In [1]: import numpy as np

In [2]: np.set_printoptions(precision=2, suppress=True, linewidth=120)

In [3]: def rd(a):
   ...:     return np.round(a, 2) + 0
   ...: 

In [4]: mat = np.loadtxt("layer1.csv", delimiter=",")

In [5]: mat
Out[5]: 
array([[0., 0., 0., 0., 1., 0., 0., 0., 0., 0., 0.],
       [0., 0., 0., 0., 0., 0., 0., 0., 0., 1., 0.],
       [0., 0., 1., 0., 0., 0., 0., 0., 0., 0., 0.],
       [0., 0., 0., 1., 0., 0., 0., 0., 0., 0., 0.],
       [0., 1., 0., 0., 0., 0., 0., 0., 0., 0., 0.],
       [0., 0., 0., 0., 0., 1., 0., 0., 0., 0., 0.],
       [0., 0., 0., 0., 0., 0., 0., 1., 0., 0., 0.],
       [0., 0., 0., 0., 0., 0., 0., 0., 1., 0., 0.],
       [0., 0., 0., 0., 0., 0., 1., 0., 0., 0., 0.],
       [0., 0., 0., 0., 0., 0., 0., 0., 0., 0., 1.],
       [1., 0., 0., 0., 0., 0., 0., 0., 0., 0., 0.]])

In [6]: r0 = np.array([-3, 3, -3])

In [7]: np.cross(mat[9, :3], mat[5, :3])
Out[7]: array([0., 0., 0.])

In [8]: J = np.loadtxt("out1.csv", delimiter=",")

In [9]: J
Out[9]: 
array([[ 0.,  0.,  0.,  0.,  8.,  9.,  8.,  6., -9.,  1.,  9.,  0.,  8.,  7., -3.],
       [ 0.,  0.,  0.,  0., -7.,  0.,  2., -8.,  0.,  9., -5., -1.,  1.,  3., -4.],
       [ 0.,  0.,  0.,  0., -3., -7., -9., -8.,  2.,  8.,  7.,  6.,  4., -1., -5.],
       [ 0.,  0.,  0.,  0., -9.,  4., -4.,  4.,  0.,  9., -9., -5., -6., -6., -7.],
       [ 8., -7., -3., -9.,  0.,  0.,  0.,  0.,  0.,  0.,  0.,  0.,  0.,  0.,  0.],
       [ 9.,  0., -7.,  4.,  0.,  0.,  0.,  0.,  0.,  0.,  0.,  0.,  0.,  0.,  0.],
       [ 8.,  2., -9., -4.,  0.,  0.,  0.,  0.,  0.,  0.,  0.,  0.,  0.,  0.,  0.],
       [ 6., -8., -8.,  4.,  0.,  0.,  0.,  0.,  0.,  0.,  0.,  0.,  0.,  0.,  0.],
       [-9.,  0.,  2.,  0.,  0.,  0.,  0.,  0.,  0.,  0.,  0.,  0.,  0.,  0.,  0.],
       [ 1.,  9.,  8.,  9.,  0.,  0.,  0.,  0.,  0.,  0.,  0.,  0.,  0.,  0.,  0.],
       [ 9., -5.,  7., -9.,  0.,  0.,  0.,  0.,  0.,  0.,  0.,  0.,  0.,  0.,  0.],
       [ 0., -1.,  6., -5.,  0.,  0.,  0.,  0.,  0.,  0.,  0.,  0.,  0.,  0.,  0.],
       [ 8.,  1.,  4., -6.,  0.,  0.,  0.,  0.,  0.,  0.,  0.,  0.,  0.,  0.,  0.],
       [ 7.,  3., -1., -6.,  0.,  0.,  0.,  0.,  0.,  0.,  0.,  0.,  0.,  0.,  0.],
       [-3., -4., -5., -7.,  0.,  0.,  0.,  0.,  0.,  0.,  0.,  0.,  0.,  0.,  0.]])

In [10]: rng = np.random.default_rng(43)

In [11]: lab = rng.permutation(15)

In [12]: lab
Out[12]: array([ 2,  8, 13,  7, 10, 12,  1, 14,  5, 11,  9,  4,  6,  0,  3])

In [13]: A2 = J[lab][:, lab]

In [14]: print(rd(np.sort(np.abs(np.linalg.eigvals(A2)))))
[ 0.    0.    0.    0.    0.    0.    0.   10.58 10.58 17.89 17.89 20.29 20.29 27.77 27.77]

In [15]: rd(np.linalg.det(A2)), rd(np.linalg.det(J[lab]))
Out[15]: (np.float64(0.0), np.float64(0.0))

In [16]: np.diag(A2)
Out[16]: array([0., 0., 0., 0., 0., 0., 0., 0., 0., 0., 0., 0., 0., 0., 0.])

In [17]: w, vecs = np.linalg.eigh(J)

In [18]: print(np.unique(w.round(6) + 0, return_counts=True)[1])
[1 1 1 1 7 1 1 1 1]

In [19]: np.abs(vecs[:, -1]).round(6).argmax()
Out[19]: np.int64(0)

In [20]: rd(w.sum()), np.trace(J)
Out[20]: (np.float64(0.0), np.float64(0.0))

In [21]: rd(np.linalg.norm(J, 2) / np.linalg.norm(J))
Out[21]: np.float64(0.49)

In [22]: np.linalg.matrix_rank(J, rtol=0.1)
Out[22]: np.int64(8)

In [23]: [round(float(x), 2) for x in np.linalg.svd(J, compute_uv=False)[:3]]
Out[23]: [27.77, 27.77, 20.29]

In [24]: w, vecs = np.linalg.eigh(J)

In [25]: x = np.array([0, -5, -4, -4, -5, 0, 5, 5, 5, 1, 4, 2, 3, 5, -3])

In [26]: print(x @ J @ x)
-148.0

In [27]: print(rd(x @ J @ x / (x @ x)), rd(w[0]), rd(w[-1]))
-0.67 -27.77 27.77

In [28]: (np.sign(vecs[:, -1].round(6)) == np.sign(vecs[0, -1].round(6))).astype(int)
Out[28]: array([1, 0, 0, 0, 1, 1, 1, 1, 0, 0, 1, 1, 1, 1, 1])

In [29]: A2 = J / np.sqrt((J ** 2).mean(axis=1, keepdims=True))

In [30]: rd(A2[6])
Out[30]: array([ 2.41,  0.6 , -2.71, -1.21,  0.  ,  0.  ,  0.  ,  0.  ,  0.  ,  0.  ,  0.  ,  0.  ,  0.  ,  0.  ,  0.  ])

In [31]: m1 = np.load("w.npy")

In [32]: m1
Out[32]: 
array([[ 0,  0, -6,  0,  0,  0,  0,  0,  0,  0, -5,  0,  0,  0,  0,  0],
       [ 0,  0,  3,  0,  0,  0,  0,  2,  0,  0,  0,  0,  0,  0,  0, -8],
       [-6,  0,  0,  0,  0,  0,  0,  0,  0, -6,  7,  0,  0,  0,  6,  0],
       [ 0,  0,  2,  0,  0,  0,  0,  0,  1, -5, -1,  0,  0,  7,  0,  0],
       [ 8,  0,  0,  0,  0,  0,  0,  0,  0,  8, -1,  0,  0,  0,  0,  6],
       [ 0,  6, -4,  0,  0, -1,  7,  2,  7,  0,  0, -6,  0,  3,  0,  0],
       [ 0,  0,  0,  0,  0,  0,  8, -6,  0,  0,  8,  0,  0,  3,  6,  0],
       [-6, -9,  0,  0,  0,  0,  0,  0,  0,  0,  4,  0,  0,  0,  0,  0],
       [ 0, -5,  0,  0,  0,  0,  0,  0,  0,  0,  0,  0,  0,  0,  0,  0],
       [ 0,  0,  0,  0,  0,  0,  0,  0,  3,  0,  0,  3,  0,  4,  2,  0]])

In [33]: def softmax(z):
    ...:     e = np.exp(z - z.max(axis=-1, keepdims=True))
    ...:     return e / e.sum(axis=-1, keepdims=True)
    ...: 

In [34]: rd(softmax(m1[3] + 5))
Out[34]: array([0.  , 0.  , 0.01, 0.  , 0.  , 0.  , 0.  , 0.  , 0.  , 0.  , 0.  , 0.  , 0.  , 0.98, 0.  , 0.  ])

In [35]: rd(softmax(m1).sum(axis=1))
Out[35]: array([1., 1., 1., 1., 1., 1., 1., 1., 1., 1.])

In [36]: scores = m1 @ m1.T / np.sqrt(16)

In [37]: rd(softmax(scores + np.triu(np.full(scores.shape, -np.inf), 1)))
Out[37]: 
array([[1.  , 0.  , 0.  , 0.  , 0.  , 0.  , 0.  , 0.  , 0.  , 0.  ],
       [0.  , 1.  , 0.  , 0.  , 0.  , 0.  , 0.  , 0.  , 0.  , 0.  ],
       [0.  , 0.  , 1.  , 0.  , 0.  , 0.  , 0.  , 0.  , 0.  , 0.  ],
       [0.  , 0.  , 0.  , 1.  , 0.  , 0.  , 0.  , 0.  , 0.  , 0.  ],
       [0.  , 0.  , 0.  , 0.  , 1.  , 0.  , 0.  , 0.  , 0.  , 0.  ],
       [0.  , 0.  , 0.  , 0.  , 0.  , 1.  , 0.  , 0.  , 0.  , 0.  ],
       [0.  , 0.  , 0.  , 0.  , 0.  , 0.  , 1.  , 0.  , 0.  , 0.  ],
       [0.  , 0.  , 0.  , 0.  , 0.  , 0.  , 0.  , 1.  , 0.  , 0.  ],
       [0.  , 0.  , 0.  , 0.  , 0.  , 0.  , 0.  , 0.99, 0.01, 0.  ],
       [0.  , 0.  , 0.  , 0.14, 0.  , 0.  , 0.02, 0.  , 0.  , 0.83]])

In [38]: rd(softmax(scores))
Out[38]: 
array([[1.  , 0.  , 0.  , 0.  , 0.  , 0.  , 0.  , 0.  , 0.  , 0.  ],
       [0.  , 1.  , 0.  , 0.  , 0.  , 0.  , 0.  , 0.  , 0.  , 0.  ],
       [0.  , 0.  , 1.  , 0.  , 0.  , 0.  , 0.  , 0.  , 0.  , 0.  ],
       [0.  , 0.  , 0.  , 1.  , 0.  , 0.  , 0.  , 0.  , 0.  , 0.  ],
       [0.  , 0.  , 0.  , 0.  , 1.  , 0.  , 0.  , 0.  , 0.  , 0.  ],
       [0.  , 0.  , 0.  , 0.  , 0.  , 1.  , 0.  , 0.  , 0.  , 0.  ],
       [0.  , 0.  , 0.  , 0.  , 0.  , 0.  , 1.  , 0.  , 0.  , 0.  ],
       [0.  , 0.  , 0.  , 0.  , 0.  , 0.  , 0.  , 1.  , 0.  , 0.  ],
       [0.  , 0.  , 0.  , 0.  , 0.  , 0.  , 0.  , 0.99, 0.01, 0.  ],
       [0.  , 0.  , 0.  , 0.14, 0.  , 0.  , 0.02, 0.  , 0.  , 0.83]])

In [39]: A2 = m1 / np.linalg.norm(m1, axis=1, keepdims=True)

In [40]: C2 = A2 @ A2.T

In [41]: rd(C2[8])
Out[41]: array([ 0.  ,  0.  ,  0.  ,  0.  ,  0.  , -0.42,  0.  ,  0.78,  1.  ,  0.  ])

In [42]: (np.abs(C2) > 0.9).astype(int)
Out[42]: 
array([[1, 0, 0, 0, 0, 0, 0, 0, 0, 0],
       [0, 1, 0, 0, 0, 0, 0, 0, 0, 0],
       [0, 0, 1, 0, 0, 0, 0, 0, 0, 0],
       [0, 0, 0, 1, 0, 0, 0, 0, 0, 0],
       [0, 0, 0, 0, 1, 0, 0, 0, 0, 0],
       [0, 0, 0, 0, 0, 1, 0, 0, 0, 0],
       [0, 0, 0, 0, 0, 0, 1, 0, 0, 0],
       [0, 0, 0, 0, 0, 0, 0, 1, 0, 0],
       [0, 0, 0, 0, 0, 0, 0, 0, 1, 0],
       [0, 0, 0, 0, 0, 0, 0, 0, 0, 1]])

In [43]: r0 = np.array([3, 1, 1])

In [44]: np.correlate(m1[2], m1[7], "full")
Out[44]: 
array([  0,   0,   0,   0,   0, -24,   0,   0,   0,   0,   0,   0,   0,   0,  30,  64,   0,   0,   0,  24,   0,   0,
         0,  54, -27, -42,   0,   0, -54, -36,   0])

In [45]: np.polyval(r0, m1[2])
Out[45]: array([103,   1,   1,   1,   1,   1,   1,   1,   1, 103, 155,   1,   1,   1, 115,   1])

In [46]: rd(np.linalg.norm(m1[7], 1)), rd(np.linalg.norm(m1[7], np.inf))
Out[46]: (np.float64(19.0), np.float64(9.0))

In [47]: rd(np.linalg.norm(m1, 2))
Out[47]: np.float64(19.19)

In [48]: np.linalg.norm(m1, axis=1).argmax()
Out[48]: np.int64(6)

In [49]: rd(np.linalg.norm(m1[7] - m1[4]))
Out[49]: np.float64(20.05)

In [50]: rd(np.linalg.norm(m1, 1)), rd(np.linalg.norm(m1, np.inf))
Out[50]: (np.float64(26.0), np.float64(36.0))

In [51]: K = np.loadtxt("mat.csv", delimiter=",")

In [52]: K
Out[52]: 
array([[ 0.,  0.,  0.,  0.,  0.,  0.,  0.,  0.,  0.,  0.,  0., -2.,  1.,  0.],
       [ 0.,  0.,  0.,  0.,  0.,  0.,  0.,  0.,  0.,  0.,  0.,  0., -1.,  2.],
       [ 0.,  0.,  0.,  0.,  0.,  0.,  0.,  0.,  0.,  0.,  0.,  2., -2.,  0.],
       [ 0.,  0.,  0.,  0.,  0.,  0.,  0.,  0.,  0.,  0.,  0., -3.,  0.,  2.],
       [ 0.,  0.,  0.,  0.,  0.,  0.,  0.,  0.,  0.,  0.,  0.,  1.,  1., -2.],
       [ 0.,  0.,  0.,  0.,  0.,  0.,  0.,  0.,  0.,  0.,  0.,  2.,  2., -1.],
       [ 0.,  0.,  0.,  0.,  0.,  0.,  0.,  0.,  0.,  0.,  0.,  0., -3.,  1.],
       [ 0.,  0.,  0.,  0.,  0.,  0.,  0.,  0.,  0.,  0.,  0., -1., -2.,  1.],
       [ 0.,  0.,  0.,  0.,  0.,  0.,  0.,  0.,  0.,  0.,  0., -1.,  0., -1.],
       [ 0.,  0.,  0.,  0.,  0.,  0.,  0.,  0.,  0.,  0.,  0., -3.,  2., -1.],
       [ 0.,  0.,  0.,  0.,  0.,  0.,  0.,  0.,  0.,  0.,  0., -1.,  3.,  2.],
       [-2.,  0.,  2., -3.,  1.,  2.,  0., -1., -1., -3., -1.,  0.,  0.,  0.],
       [ 1., -1., -2.,  0.,  1.,  2., -3., -2.,  0.,  2.,  3.,  0.,  0.,  0.],
       [ 0.,  2.,  0.,  2., -2., -1.,  1.,  1., -1., -1.,  2.,  0.,  0.,  0.]])

In [53]: w, vecs = np.linalg.eigh(K)

In [54]: x = np.array([2, 1, -1, -3, 3, -3, 3, 3, 2, -3, -2, 2, 1, 3])

In [55]: print(np.abs(K).sum(axis=1).max(), rd(np.abs(w).max()))
17.0 6.61

In [56]: t3 = np.stack([K, 2 * K, K[::-1]])

In [57]: (t3 @ K.T).shape
Out[57]: (3, 14, 14)

In [58]: t3.shape
Out[58]: (3, 14, 14)

In [59]: np.linalg.matrix_rank(t3)
Out[59]: array([6, 6, 6])

In [60]: rd(np.linalg.det(t3))
Out[60]: array([0., 0., 0.])

In [61]: rank = np.linalg.matrix_rank(K)

In [62]: rank
Out[62]: np.int64(6)

In [63]: N = np.linalg.svd(K)[2][rank:].T

In [64]: [int(np.linalg.matrix_rank(K[:i])) for i in range(1, len(K) + 1)]
Out[64]: [1, 2, 3, 3, 3, 3, 3, 3, 3, 3, 3, 4, 5, 6]

In [65]: np.allclose(K @ N, 0)
Out[65]: True

In [66]: print([int(np.linalg.matrix_rank(K[:, :j + 1])) for j in range(14)])
[1, 2, 3, 3, 3, 3, 3, 3, 3, 3, 3, 4, 5, 6]

In [67]: r0 = np.array([5, 4, 1, 2, 4, 2, 2])

In [68]: M = np.outer(rng.normal(size=39), r0) + 0.02 * rng.normal(size=(39, 7))

In [69]: print(rd(M))
[[  6.15   4.89   1.22   2.47   4.89   2.46   2.45]
 [  4.69   3.79   0.92   1.89   3.77   1.91   1.86]
 [ -0.62  -0.49  -0.12  -0.23  -0.48  -0.24  -0.22]
 [ -2.74  -2.25  -0.56  -1.1   -2.22  -1.08  -1.12]
 [ -1.8   -1.41  -0.41  -0.72  -1.38  -0.71  -0.71]
 [ -4.01  -3.19  -0.8   -1.56  -3.21  -1.65  -1.59]
 [  0.16   0.09  -0.01   0.03   0.11   0.04   0.05]
 [ -3.13  -2.48  -0.6   -1.24  -2.49  -1.21  -1.21]
 [  2.92   2.33   0.61   1.16   2.34   1.21   1.17]
 [ -1.81  -1.48  -0.36  -0.72  -1.45  -0.7   -0.74]
 [ -1.8   -1.43  -0.36  -0.74  -1.44  -0.73  -0.71]
 [  7.67   6.17   1.49   3.08   6.14   3.08   3.11]
 [ -3.63  -2.9   -0.71  -1.48  -2.89  -1.44  -1.46]
 [ -7.83  -6.27  -1.59  -3.16  -6.25  -3.1   -3.15]
 [  1.84   1.44   0.36   0.72   1.44   0.73   0.75]
 [-10.38  -8.32  -2.05  -4.15  -8.28  -4.18  -4.1 ]
 [  1.32   1.03   0.24   0.55   1.07   0.54   0.54]
 [  4.88   3.92   0.93   1.94   3.94   1.92   2.01]
 [  0.37   0.26   0.08   0.15   0.28   0.15   0.13]
 [  0.04   0.05   0.02   0.02   0.04   0.04   0.03]
 [-10.28  -8.22  -2.02  -4.07  -8.19  -4.11  -4.08]
 [  2.79   2.19   0.56   1.08   2.21   1.11   1.15]
 [  1.94   1.58   0.41   0.81   1.6    0.77   0.79]
 [ -5.87  -4.66  -1.17  -2.34  -4.68  -2.37  -2.33]
 [  9.54   7.66   1.9    3.85   7.65   3.86   3.78]
 [ -6.09  -4.88  -1.22  -2.4   -4.92  -2.44  -2.42]
 [ -8.38  -6.72  -1.67  -3.37  -6.72  -3.37  -3.34]
 [ -9.05  -7.19  -1.79  -3.65  -7.23  -3.64  -3.63]
 [  0.13   0.08   0.02   0.04   0.11   0.05   0.05]
 [  1.72   1.36   0.35   0.7    1.39   0.7    0.65]
 [  2.22   1.78   0.46   0.88   1.77   0.86   0.87]
 [ -1.71  -1.32  -0.35  -0.69  -1.34  -0.67  -0.69]
 [ -4.06  -3.26  -0.8   -1.63  -3.25  -1.63  -1.64]
 [  4.22   3.34   0.87   1.68   3.41   1.7    1.68]
 [ -4.5   -3.58  -0.89  -1.79  -3.57  -1.79  -1.77]
 [ -6.06  -4.84  -1.2   -2.44  -4.84  -2.39  -2.42]
 [  7.     5.63   1.38   2.8    5.63   2.79   2.81]
 [  0.89   0.74   0.15   0.34   0.7    0.36   0.37]
 [  2.36   1.91   0.48   0.92   1.86   0.93   0.93]]

In [70]: A2 = np.c_[M[:, :4] @ np.array([[-8, 7, 3, 6], [-9, -7, 9, 1], [-4, -3, -9, -4], [2, -8, -9, -7]]), np.array([1, 2, 2, -1, 1, -2, -2, 2, -1, 2, -1, 0, 2, -1, 2, -2, 0, 2, 1, 0, 1, 0, 0, -2, -2, 0, -1, -2, 1, -1, 1, -2, -1, 0, -2, 1, -1, -1, 2])]

In [71]: rd(A2)
Out[71]: 
array([[ -93.14,  -14.62,   29.35,   19.64,    1.  ],
       [ -71.55,  -11.58,   22.93,   15.04,    2.  ],
       [   9.38,    1.25,   -3.16,   -2.15,    2.  ],
       [  42.19,    7.03,  -13.59,   -8.78,   -1.  ],
       [  27.32,    4.26,   -7.88,   -5.52,    1.  ],
       [  60.94,    9.16,  -19.54,  -13.14,   -2.  ],
       [  -2.04,    0.28,    1.13,    0.89,   -2.  ],
       [  47.23,    7.13,  -15.12,  -10.18,    2.  ],
       [ -44.42,   -6.98,   13.76,    9.27,   -1.  ],
       [  27.75,    4.53,   -9.  ,   -5.84,    2.  ],
       [  27.24,    4.38,   -8.45,   -5.65,   -1.  ],
       [-116.68,  -18.6 ,   37.37,   24.66,    0.  ],
       [  55.05,    8.85,  -17.29,  -11.49,    2.  ],
       [ 119.08,   19.16,  -37.18,  -24.75,   -1.  ],
       [ -27.62,   -4.05,    8.78,    5.99,    2.  ],
       [ 157.85,   24.98,  -50.21,  -33.33,   -2.  ],
       [ -19.7 ,   -3.1 ,    6.15,    4.15,    0.  ],
       [ -74.23,  -11.62,   24.05,   15.88,    2.  ],
       [  -5.34,   -0.62,    1.33,    1.12,    1.  ],
       [  -0.8 ,   -0.26,    0.18,    0.07,    0.  ],
       [ 156.12,   24.21,  -49.97,  -33.3 ,    1.  ],
       [ -42.09,   -6.13,   13.33,    9.13,    0.  ],
       [ -29.74,   -5.15,    9.08,    5.93,    0.  ],
       [  88.92,   13.82,  -27.9 ,  -18.77,   -2.  ],
       [-145.15,  -23.29,   45.8 ,   30.37,   -2.  ],
       [  92.72,   14.39,  -29.59,  -19.73,    0.  ],
       [ 127.53,   20.32,  -40.38,  -26.8 ,   -1.  ],
       [ 137.01,   21.61,  -42.88,  -28.75,   -2.  ],
       [  -1.79,    0.  ,    0.65,    0.55,    1.  ],
       [ -26.04,   -4.09,    8.03,    5.43,   -1.  ],
       [ -33.82,   -5.36,   10.61,    7.08,    1.  ],
       [  25.6 ,    3.89,   -7.68,   -5.34,   -2.  ],
       [  61.77,    9.87,  -19.68,  -13.01,   -1.  ],
       [ -63.94,   -9.87,   19.79,   13.44,    0.  ],
       [  68.2 ,   10.52,  -21.65,  -14.52,   -2.  ],
       [  92.03,   14.53,  -29.09,  -19.39,    1.  ],
       [-106.55,  -16.92,   34.07,   22.52,   -1.  ],
       [ -13.67,   -2.19,    4.89,    3.05,   -1.  ],
       [ -36.25,   -5.63,   11.7 ,    7.75,    2.  ]])

In [72]: print(rd(np.linalg.norm(np.linalg.qr(M)[0].T @ A2, axis=0) ** 2 / ((A2 ** 2).sum(axis=0) + 1e-12)))
[1.   1.   1.   1.   0.16]

In [73]: np.linalg.matrix_rank(A2)
Out[73]: np.int64(5)

In [74]: print(rd(np.linalg.lstsq(M, A2[:, 0])[0]))
[-8. -9. -4.  2.  0.  0.  0.]
